>>> import numpy as np
>>> from numpy import linalg as LA
>>> np.set_printoptions(precision=3, suppress=True, linewidth=140, sign=" ")
>>> def rd(a):
...     return np.round(a, 3) + 0
... 
>>> cent = np.array([[0.5, 0.2, -2.1], [1.1, 2.5, 0.4]])
>>> rng = np.random.default_rng(11)
>>> K = np.array([[1, 2],
...     [2, 1],
...     [0, 0],
...     [2, 2],
...     [0, 1],
...     [0, 0],
...     [2, 2],
...     [0, 2],
...     [2, 2],
...     [0, 1],
...     [1, 1],
...     [0, 1]]) @ cent + 0.3 * rng.normal(size=(12, 3))
>>> rd(K)
array([[ 2.71 ,  5.608, -0.933],
       [ 1.947,  2.811, -3.958],
       [ 0.171, -0.017,  0.224],
       [ 2.646,  5.87 , -3.429],
       [ 1.304,  2.459,  0.286],
       [ 0.139,  0.247, -0.061],
       [ 3.154,  5.606, -3.661],
       [ 1.746,  5.118,  0.599],
       [ 2.624,  5.156, -3.54 ],
       [ 0.742,  2.052,  0.411],
       [ 1.869,  2.63 , -1.923],
       [ 1.215,  2.715,  0.31 ]])
>>> Xc = (K - K.mean(axis=0)) / K.std(axis=0)
>>> rd(Xc.std(axis=0))
array([ 1.,  1.,  1.])
>>> b = LA.lstsq(np.delete(Xc, 1, axis=1), Xc[:, 1])[0]
>>> rd(b)
array([ 1.19 ,  0.353])
>>> E = np.load("a.npy")
>>> E
array([[ 1.,  0., -1., -2.],
       [ 0.,  2.,  2., -3.],
       [ 0.,  1.,  2., -3.],
       [ 0.,  1.,  0., -1.]])
>>> E @ E
array([[ 1., -3., -3.,  3.],
       [ 0.,  3.,  8., -9.],
       [ 0.,  1.,  6., -6.],
       [ 0.,  1.,  2., -2.]])
>>> (E + E.T) / 2
array([[ 1. ,  0. , -0.5, -1. ],
       [ 0. ,  2. ,  1.5, -1. ],
       [-0.5,  1.5,  2. , -1.5],
       [-1. , -1. , -1.5, -1. ]])
>>> np.allclose(E @ E.T, E.T @ E)
False
>>> rd(LA.matrix_power(E, 3))
array([[  1.,  -6., -13.,  13.],
       [  0.,   5.,  22., -24.],
       [  0.,   2.,  14., -15.],
       [  0.,   2.,   6.,  -7.]])
>>> np.trace(E)
np.float64(4.0)
>>> (E - E.T) / 2
array([[ 0. ,  0. , -0.5, -1. ],
       [ 0. ,  0. ,  0.5, -2. ],
       [ 0.5, -0.5,  0. , -1.5],
       [ 1. ,  2. ,  1.5,  0. ]])
>>> rd(np.sort(np.abs(LA.eigvals(E))))
array([ 0.618,  1.   ,  1.618,  2.   ])
>>> F = np.load("dump.npy")
>>> F
array([[ 4.,  0.,  0.],
       [ 0.,  8.,  0.],
       [ 0.,  0.,  4.]])
>>> # triangular: eigenvalues sit on the diagonal
>>> w, evecs = LA.eig(F)
>>> w
array([ 4.,  8.,  4.])
>>> rd(np.sort(LA.eigvals(F.T)))
array([ 4.,  4.,  8.])
>>> np.prod(w)
np.float64(128.0)
>>> q, evecs = LA.qr(F[:, :1])[0], LA.qr(F[:, 1:])[0]
>>> s = LA.svd(q.T @ evecs, compute_uv=False)
>>> (s > 0.9).sum()
np.int64(0)
>>> rd(LA.norm(q @ q.T - evecs @ evecs.T, 2))
np.float64(1.0)
>>> Xc = K - K.mean(axis=1)
Traceback (most recent call last):
  File "<python-input-32>", line 1, in <module>
    Xc = K - K.mean(axis=1)
         ~~^~~~~~~~~~~~~~~~
ValueError: operands could not be broadcast together with shapes (12,3) (12,) 
>>> Xc = K - K.mean(axis=0)
>>> Uu, s, Vt = LA.svd(Xc, full_matrices=False)
>>> rd(s ** 2 / (s ** 2).sum())
array([ 0.786,  0.209,  0.005])
>>> rd(Vt[0] * np.sign(Vt[0, np.abs(Vt[0]).argmax()]))
array([ 0.372,  0.728, -0.576])
>>> other = np.array([[0.2, -0.3], [0.9, -1.0], [-0.7, -0.4], [-1.4, -0.9]])
>>> cent = np.array([[-1.4, -1.2, -0.6], [0.6, 1.0, -1.4]])
>>> M = other @ cent
>>> rd(M)
array([[-0.46, -0.54,  0.3 ],
       [-1.86, -2.08,  0.86],
       [ 0.74,  0.44,  0.98],
       [ 1.42,  0.78,  2.1 ]])
>>> # rows and columns are dependent
>>> Uu, s, Vt = LA.svd(M)
>>> np.argmax(s[:-1] / (s[1:] + 1e-6)) + 1
np.int64(2)
>>> other = Uu[:, :2] @ np.diag(s[:2]) @ Vt[:2]
>>> LA.matrix_rank(M, rtol=0.05)
np.int64(2)
>>> rd(LA.norm(M - other) / LA.norm(M))
np.float64(0.0)
>>> A = np.array([[0, -2, -2], [0, 0, 1], [0, 0, 0]])
>>> Uu, s, Vt = LA.svd(A)
>>> rd(s)
array([ 2.921,  0.685,  0.   ])
>>> other = Uu[:, :2] @ np.diag(s[:2]) @ Vt[:2]
>>> LA.matrix_rank(A, rtol=0.05)
np.int64(2)
>>> rd(other)
array([[ 0., -2., -2.],
       [ 0.,  0.,  1.],
       [ 0.,  0.,  0.]])
>>> A @ A
array([[ 0,  0, -2],
       [ 0,  0,  0],
       [ 0,  0,  0]])
>>> [int(LA.matrix_rank(LA.matrix_power(A, p))) for p in range(1, 4)]
[2, 1, 0]
>>> t3 = np.stack([A, -2 * A, A[::-1]])
>>> t3.shape
(3, 3, 3)
>>> rd(LA.det(t3))
array([ 0.,  0.,  0.])
>>> (t3 @ A.T).shape
(3, 3, 3)
>>> t3.sum(axis=0)
array([[ 0,  2,  2],
       [ 0,  0,  0],
       [ 0, -2, -2]])
>>> LA.matrix_rank(t3)
array([ 2,  2,  2])
>>> lab = rng.permutation(3)
>>> lab
array([ 2,  0,  1])
>>> other = A[lab][:, lab]
>>> np.allclose(other, A)
False
>>> rd(np.sort(np.abs(LA.eigvals(other))))
array([ 0.,  0.,  0.])
>>> rd(LA.det(other)), rd(LA.det(A[lab]))
(np.float64(0.0), np.float64(0.0))
>>> np.trace(other)
np.int64(0)
>>> np.diag(other)
array([ 0,  0,  0])
>>> other
array([[ 0,  0,  0],
       [-2,  0, -2],
       [ 1,  0,  0]])
>>> rk = LA.matrix_rank(other)
>>> rk
np.int64(2)
>>> null = LA.svd(other)[2][rk:].T
>>> [int(LA.matrix_rank(np.delete(other, i, axis=0))) for i in range(3)]
[2, 1, 1]
>>> [int(LA.matrix_rank(other[:, :j + 1])) for j in range(3)]
[1, 1, 2]
>>> np.allclose(other @ null, 0)
True
>>> null[:, 0] / null[np.abs(null[:, 0]).round(6).argmax(), 0]
array([ 0.,  1.,  0.])
>>> [int(LA.matrix_rank(other[:i])) for i in range(1, len(other) + 1)]
[0, 1, 2]
>>> other @ null
array([[ 0.],
       [ 0.],
       [ 0.]])
>>> data = np.array([[-7, 2, -1], [5, -2, -1], [-5, 7, -4]])
>>> rk = LA.matrix_rank(M)
>>> rk
np.int64(2)
>>> null = LA.svd(M)[2][rk:].T
>>> null.shape
(3, 1)
>>> rd(M @ null)
array([[ 0.],
       [ 0.],
       [ 0.],
       [ 0.]])
>>> rd(null[:, 0] / null[np.abs(null[:, 0]).round(6).argmax(), 0])
array([-0.983,  1.   ,  0.293])
>>> [int(LA.matrix_rank(np.delete(M, i, axis=0))) for i in range(4)]
[2, 2, 2, 2]
>>> np.allclose(M @ null, 0)
True
>>> x0 = np.array([-2, 3, -2])
>>> np.einsum("ij,j->i", data, x0)
array([ 22, -14,  39])
>>> data @ (2 * x0)
array([ 44, -28,  78])
>>> (data * x0).sum(axis=1)
array([ 22, -14,  39])
>>> (data @ x0).argmax()
np.int64(2)
>>> data @ np.eye(3)[0]
array([-7.,  5., -5.])
>>> data * x0
array([[ 14,   6,   2],
       [-10,  -6,   2],
       [ 10,  21,   8]])
>>> np.sign((data @ x0).round(6))
array([ 1, -1,  1])
>>> arr = np.load("block4.npy")
>>> rd(arr)
array([[ 0.038, -0.192, -0.962, -0.192],
       [-0.192,  0.962, -0.192, -0.038],
       [-0.962, -0.192,  0.038, -0.192],
       [-0.192, -0.038, -0.192,  0.962]])
>>> # keeps lengths
>>> r0 = np.array([1, -2, -1, 2])
>>> other = arr + np.outer(r0, np.eye(4)[3])
>>> rd(LA.det(other) / LA.det(arr)), rd(1 + LA.solve(arr, r0)[3])
(np.float64(3.0), np.float64(3.0))
>>> w, evecs = LA.eigh(arr)
>>> x0 = np.array([1, 1, -1, 2])
>>> rd(LA.eigvalsh(arr[1:, 1:]))
array([-0.038,  1.   ,  1.   ])
>>> rd(evecs * np.maximum(w, 0) @ evecs.T)
array([[ 0.519, -0.096, -0.481, -0.096],
       [-0.096,  0.981, -0.096, -0.019],
       [-0.481, -0.096,  0.519, -0.096],
       [-0.096, -0.019, -0.096,  0.981]])
>>> rd(evecs * np.abs(w) @ evecs.T)
array([[ 1.,  0.,  0.,  0.],
       [ 0.,  1.,  0.,  0.],
       [ 0.,  0.,  1.,  0.],
       [ 0.,  0.,  0.,  1.]])
>>> x0 = np.array([5, -3, 4, 3])
>>> target = arr @ x0
>>> b, lr = np.zeros(4), 1 / LA.norm(arr, 2) ** 2
>>> for i in range(8):
...     b -= lr * arr.T @ (arr @ b - target)
...     if i % 2 == 0: print(i, round(LA.norm(arr @ b - target), 3))
... 
0 0.0
2 0.0
4 0.0
6 0.0
>>> rd(b)
array([ 5., -3.,  4.,  3.])
>>> rd(LA.cond(arr))
np.float64(1.0)
>>> x0 = np.array([2, 0, 0, 1])
>>> target = arr @ x0
>>> rd(target)
array([-0.115, -0.423, -2.115,  0.577])
>>> rd(LA.solve(arr, 3 * target))
array([ 6.,  0.,  0.,  3.])
>>> other = np.array([[-4, 1], [-2, 4], [3, -8], [8, -8]])
>>> rd(np.einsum("ij->j", arr))
array([-1.308,  0.538, -1.308,  0.538])
>>> rd(arr @ other)
array([[-4.192,  8.5  ],
       [-2.038,  5.5  ],
       [ 2.808, -0.5  ],
       [ 7.962, -6.5  ]])
>>> LA.matrix_rank(np.vstack([arr, other.T]))
np.int64(4)
>>> rd(np.einsum("ik,kj->ji", arr, other))
array([[-4.192, -2.038,  2.808,  7.962],
       [ 8.5  ,  5.5  , -0.5  , -6.5  ]])
>>> LA.matrix_rank(arr @ other)
np.int64(2)
>>> feats = np.array([[0, 0, 0], [0, 0, 0], [0, 2, 0]])
>>> feats
array([[ 0,  0,  0],
       [ 0,  0,  0],
       [ 0,  2,  0]])
>>> # columns 0 and 2 are equal
>>> rd(np.trace(LA.pinv(feats) @ feats))
np.float64(1.0)
>>> np.abs(np.diag(LA.qr(feats)[1])) > 1e-9
array([False,  True, False])
>>> LA.lstsq(feats[:-1].T, feats[-1])[2]
np.int32(0)
>>> np.allclose(feats[:-1].T @ LA.lstsq(feats[:-1].T, feats[-1])[0], feats[-1])
False
>>> np.unique(feats.round(6), axis=0).shape
(2, 3)
